% ipython --no-banner

In [1]: import numpy as np

In [2]: import numpy.linalg as la

In [3]: np.set_printoptions(precision=2, suppress=True, linewidth=140)

In [4]: J = np.load("arr.npy")

In [5]: print(J)
[[ -6 -18  -2]
 [-18 -20 -18]
 [-15 -11 -17]]

In [6]: Uu, s, vt = la.svd(J)

In [7]: print(np.argmax(s[:-1] / (s[1:] + 1e-6)) + 1)
2

In [8]: other = Uu[:, :2] @ np.diag(s[:2]) @ vt[:2]

In [9]: print(la.matrix_rank(J, rtol=0.05))
2

In [10]: print(round(la.norm(J - other) / la.norm(J), 2))
0.0

In [11]: print(other)
[[ -6. -18.  -2.]
 [-18. -20. -18.]
 [-15. -11. -17.]]

In [12]: print(round(np.abs(J - other).max(), 2))
0.0

In [13]: E = np.loadtxt("mat.csv", delimiter=",")

In [14]: print(E)
[[ 0.87  0.   -0.5 ]
 [ 0.    1.    0.  ]
 [ 0.5   0.    0.87]]

In [15]: print((E + E.T) / 2)
[[0.87 0.   0.  ]
 [0.   1.   0.  ]
 [0.   0.   0.87]]

In [16]: print(np.allclose(E, E.T))
False

In [17]: print(round(float(la.det(E)), 2))
1.0

In [18]: print(round(np.abs(la.eigvals(E)).max(), 2))
1.0

In [19]: print(np.allclose(E @ E.T, E.T @ E))
True

In [20]: print(la.matrix_power(E, 4))
[[-0.5   0.   -0.87]
 [ 0.    1.    0.  ]
 [ 0.87  0.   -0.5 ]]

In [21]: K = np.diag(np.array([4, 0, -7])) + 4 * np.eye(3, k=1) + 4 * np.eye(3, k=-1)

In [22]: print(K)
[[ 4.  4.  0.]
 [ 4.  0.  4.]
 [ 0.  4. -7.]]

In [23]: x0 = np.array([3, 1, 2])

In [24]: print([p for p in range(1, 25) if np.allclose(la.matrix_power(E, p), np.eye(3))])
[12, 24]

In [25]: print(np.round(la.norm(K[1], 1), 2), round(la.norm(K[1], np.inf), 2))
8.0 4.0

In [26]: print(round(la.norm(K, 1), 2), round(float(la.norm(K, np.inf)), 2))
11.0 11.0

In [27]: print(round(la.norm(K[1] - K[0]), 2))
5.66

In [28]: print(round(float(la.norm(K) ** 2 / la.norm(K, 2) ** 2), 2))
1.58

In [29]: r0 = np.array([1, 1, 0])

In [30]: print(np.convolve(K[0], r0))
[4. 8. 4. 0. 0.]

In [31]: print(np.cross(K[0, :3], K[2, :3]))
[-28.  28.  16.]

In [32]: print(np.correlate(K[0], K[2], "full"))
[-28. -12.  16.   0.   0.]

In [33]: print(np.all(la.eigvalsh(K) > 0))
False

In [34]: la.cholesky(K)
LinAlgError: Matrix is not positive definite


In [35]: m1 = np.load("case5.npy")

In [36]: print(m1)
[[ 0 -2 -1 -2]
 [ 1  2 -1 -1]
 [ 0  0 -1  2]
 [-1  0  2  2]]

In [37]: print(np.trace(m1))
3

In [38]: print(la.matrix_power(m1, 2))
[[ 0 -4 -1 -4]
 [ 3  2 -4 -8]
 [-2  0  5  2]
 [-2  2  3 10]]

In [39]: print((m1 + m1.T) / 2)
[[ 0.  -0.5 -0.5 -1.5]
 [-0.5  2.  -0.5 -0.5]
 [-0.5 -0.5 -1.   2. ]
 [-1.5 -0.5  2.   2. ]]

In [40]: print(m1 @ m1)
[[ 0 -4 -1 -4]
 [ 3  2 -4 -8]
 [-2  0  5  2]
 [-2  2  3 10]]

In [41]: print(np.sort(np.abs(la.eigvals(m1))))
[0.16 1.95 2.29 2.82]

In [42]: Uu, s, vt = la.svd(m1)

In [43]: print(np.argmax(s[:-1] / (s[1:] + 1e-6)) + 1)
3

In [44]: print(s)
[4.14 2.99 1.99 0.08]

In [45]: other = Uu[:, :3] @ np.diag(s[:3]) @ vt[:3]

In [46]: print(la.matrix_rank(m1, rtol=0.05))
3

In [47]: print(round(la.norm(m1 - other, 2), 2), round(float(s[3]), 2))
0.08 0.08

In [48]: print(la.matrix_rank(other))
3

In [49]: print(np.round(np.abs(m1 - other).max(), 2))
0.05

In [50]: print(other.round(2) + 0)
[[ 0.04 -2.01 -0.99 -1.99]
 [ 1.04  1.99 -0.99 -0.99]
 [ 0.01  0.   -1.    2.  ]
 [-0.95 -0.01  2.01  2.01]]

In [51]: x0 = np.array([1, 1, 5, 0])

In [52]: print(np.sign((other @ x0).round(6)))
[-1. -1. -1.  1.]

In [53]: print(other @ (2 * x0))
[-13.82  -3.81  -9.94  18.21]

In [54]: print(other @ np.eye(4)[0])
[ 0.04  1.04  0.01 -0.95]

In [55]: print((other * x0).sum(axis=1))
[-6.91 -1.91 -4.97  9.11]

In [56]: print((other @ x0).argmax())
3

In [57]: print(other @ np.ones(4))
[-4.95  1.05  1.02  3.05]

In [58]: print(np.einsum("ij,j->i", other, x0))
[-6.91 -1.91 -4.97  9.11]

In [59]: print(round(float(la.norm(m1, "nuc")), 2))
9.19

In [60]: la.norm(m1, axis=2)
AxisError: axis 2 is out of bounds for array of dimension 2


In [61]: print(round(la.norm(m1, 1), 2), round(float(la.norm(m1, np.inf)), 2))
7.0 5.0

In [62]: print(round(la.det(2 * m1), 2), round(la.det(m1), 2))
32.0 2.0

In [63]: print(np.einsum("ii->", m1))
3

In [64]: print(np.round(la.det(m1[::-1]), 2))
2.0

In [65]: print(np.round(la.eigvals(m1).sum().real, 2))
3.0

In [66]: F = np.array([[5, 2, 4, 3], [4, 3, 5, 4], [-3, -4, -6, -5]])

In [67]: rk = la.matrix_rank(F)

In [68]: print(rk)
2

In [69]: ns = la.svd(F)[2][rk:].T

In [70]: print([int(la.matrix_rank(F[:, :j + 1])) for j in range(4)])
[1, 2, 2, 2]

In [71]: Uu, s, vt = la.svd(F)

In [72]: V = vt[:(s > 1e-8).sum()]

In [73]: rng = np.random.default_rng(92)

In [74]: x0 = F[2] + 3 * F[1] + rng.integers(2) * np.eye(4)[3]

In [75]: print(x0)
[9. 5. 9. 7.]

In [76]: print(np.allclose(V.T @ V @ x0, x0))
True

In [77]: print(round(la.norm(x0 - V.T @ V @ x0), 2))
0.0

In [78]: print(np.diag(V.T @ V))
[0.97 0.27 0.43 0.33]

In [79]: print(V.T @ V)
[[ 0.97 -0.13  0.11 -0.01]
 [-0.13  0.27  0.31  0.29]
 [ 0.11  0.31  0.43  0.37]
 [-0.01  0.29  0.37  0.33]]

In [80]: print(round(float(la.norm(F, 2) / la.norm(F)), 2))
0.99

In [81]: print(la.matrix_rank(F, rtol=0.1))
2

In [82]: print(np.argsort(-la.norm(F, axis=0).round(6), kind="stable")[:3])
[2 0 3]

In [83]: print(la.cond(F) > 100)
True

In [84]: Uu, s, vt = la.svd(F)

In [85]: print(np.argmax(s[:-1] / (s[1:] + 1e-6)) + 1)
2

In [86]: print(s.round(2) + 0)
[14.14  2.45  0.  ]

In [87]: other = Uu[:, :2] @ np.diag(s[:2]) @ vt[:2]

In [88]: print(np.round(la.norm(F - other) / la.norm(F), 2))
0.0

In [89]: print(round(float(la.norm(F - other, 2)), 2), round(float(s[2]), 2))
0.0 0.0

In [90]: A = np.load("a.npy")

In [91]: print(A)
[[ 5  5  5  5]
 [ 5 10 10 10]
 [ 5 10 15 15]
 [ 5 10 15 20]]

In [92]: evals, V = la.eigvalsh(A)
ValueError: too many values to unpack (expected 2)


In [93]: evals, V = la.eigh(A)

In [94]: print(np.round(V.T @ A @ V, 2) + 0)
[[ 1.42  0.    0.    0.  ]
 [ 0.    2.13  0.    0.  ]
 [ 0.    0.    5.    0.  ]
 [ 0.    0.    0.   41.45]]

In [95]: print((evals > 1e-8).sum(), (evals < -1e-8).sum())
4 0

In [96]: print(round(evals.sum(), 2), np.trace(A))
50.0 50

In [97]: print(np.abs(V[:, -1]).round(6).argmax())
3

In [98]: print(np.round(V.T @ V, 2) + 0)
[[1. 0. 0. 0.]
 [0. 1. 0. 0.]
 [0. 0. 1. 0.]
 [0. 0. 0. 1.]]

In [99]: print(V @ np.diag(evals) @ V.T)
[[ 5.  5.  5.  5.]
 [ 5. 10. 10. 10.]
 [ 5. 10. 15. 15.]
 [ 5. 10. 15. 20.]]

In [100]: evals, V = la.eigh(A)

In [101]: x0 = np.array([8, -1, -7, 2])

In [102]: print(np.abs(A).sum(axis=1).max(), np.round(np.abs(evals).max(), 2))
50 41.45

In [103]: print(round(x0 @ A @ x0 / (x0 @ x0), 2), round(float(evals[0]), 2), round(float(evals[-1]), 2))
2.92 1.42 41.45

In [104]: print(V * np.abs(evals) @ V.T)
[[ 5.  5.  5.  5.]
 [ 5. 10. 10. 10.]
 [ 5. 10. 15. 15.]
 [ 5. 10. 15. 20.]]

In [105]: print(V * np.sqrt(evals) @ V.T)
[[1.93 0.82 0.59 0.51]
 [0.82 2.52 1.33 1.1 ]
 [0.59 1.33 3.03 1.92]
 [0.51 1.1  1.92 3.85]]

In [106]: print(V * np.maximum(evals, 0) @ V.T)
[[ 5.  5.  5.  5.]
 [ 5. 10. 10. 10.]
 [ 5. 10. 15. 15.]
 [ 5. 10. 15. 20.]]

In [107]: print(x0 @ A @ x0)
345

In [108]: evals, V = la.eig(A)

In [109]: print(np.round(A @ V[:, 0] - evals[0] * V[:, 0], 2) + 0)
[0. 0. 0. 0.]

In [110]: print(evals)
[41.45  5.    2.13  1.42]

In [111]: print(np.sort(la.eigvals(A @ A)))
[   2.      4.54   25.   1718.46]

In [112]: x0 = np.ones(4)

In [113]: for _ in range(6):
     ...:     x0 = A @ x0
     ...:     x0 /= la.norm(x0)
     ...:     print(round(x0 @ A @ x0, 2))
     ...: 
41.4
41.45
41.45
41.45
41.45
41.45

In [114]: print(x0)
[0.23 0.43 0.58 0.66]

In [115]: other = np.array([[1.2], [0.0], [-1.8], [0.6]])

In [116]: cent = np.array([[-0.5, 0.1, -1.3, -0.8]])

In [117]: mat = other @ cent

In [118]: print(mat)
[[-0.6   0.12 -1.56 -0.96]
 [ 0.    0.    0.    0.  ]
 [ 0.9  -0.18  2.34  1.44]
 [-0.3   0.06 -0.78 -0.48]]

In [119]: evals, V = la.eigh(K)

In [120]: x0 = np.array([0, 0, 2])

In [121]: print(V * np.abs(evals) @ V.T)
[[ 4.86  2.26  1.81]
 [ 2.26  4.42 -2.72]
 [ 1.81 -2.72  7.37]]

In [122]: print(la.eigvalsh(K[1:, 1:]))
[-8.82  1.82]

In [123]: print(V * np.maximum(evals, 0) @ V.T)
[[4.43 3.13 0.91]
 [3.13 2.21 0.64]
 [0.91 0.64 0.18]]

In [124]: rk = la.matrix_rank(mat)

In [125]: print(rk)
1

In [126]: ns = la.svd(mat)[2][rk:].T

In [127]: print(la.matrix_rank(mat.T @ mat), la.matrix_rank(mat @ mat.T))
1 1

In [128]: print([int(la.matrix_rank(mat[:i])) for i in range(1, len(mat) + 1)])
[1, 1, 1, 1]

In [129]: print(np.round(mat @ ns, 2) + 0)
[[0. 0. 0.]
 [0. 0. 0.]
 [0. 0. 0.]
 [0. 0. 0.]]

In [130]: print(ns.shape)
(4, 3)

In [131]: Uu, s, vt = la.svd(mat)

In [132]: V = vt[:(s > 1e-8).sum()]

In [133]: x0 = mat[1] + 3 * mat[2] + rng.integers(2) * np.eye(4)[2]

In [134]: print(x0)
[ 2.7  -0.54  8.02  4.32]

In [135]: print(np.round(np.diag(V.T @ V), 2) + 0)
[0.1  0.   0.65 0.25]

In [136]: print(np.round(V.T @ V, 2) + 0)
[[ 0.1  -0.02  0.25  0.15]
 [-0.02  0.   -0.05 -0.03]
 [ 0.25 -0.05  0.65  0.4 ]
 [ 0.15 -0.03  0.4   0.25]]

In [137]: print(la.matrix_rank(np.vstack([mat, x0])))
2

In [138]: data = np.array([[82, 60, 66], [60, 58, 40], [66, 40, 58]])

In [139]: rk = la.matrix_rank(data)

In [140]: print(rk)
2

In [141]: ns = la.svd(data)[2][rk:].T

In [142]: print([int(la.matrix_rank(data[:i])) for i in range(1, len(data) + 1)])
[1, 2, 2]

In [143]: print(np.allclose(data @ ns, 0))
True

In [144]: print([int(la.matrix_rank(np.delete(data, i, axis=0))) for i in range(3)])
[2, 2, 2]

In [145]: print([int(la.matrix_rank(data[:, :j + 1])) for j in range(3)])
[1, 2, 2]

In [146]: print(ns.shape)
(3, 1)

In [147]: print(ns[:, 0] / ns[np.abs(ns[:, 0]).round(6).argmax(), 0])
[ 1.   -0.48 -0.81]

In [148]: print(la.matrix_rank(data.T @ data), la.matrix_rank(data @ data.T))
2 2
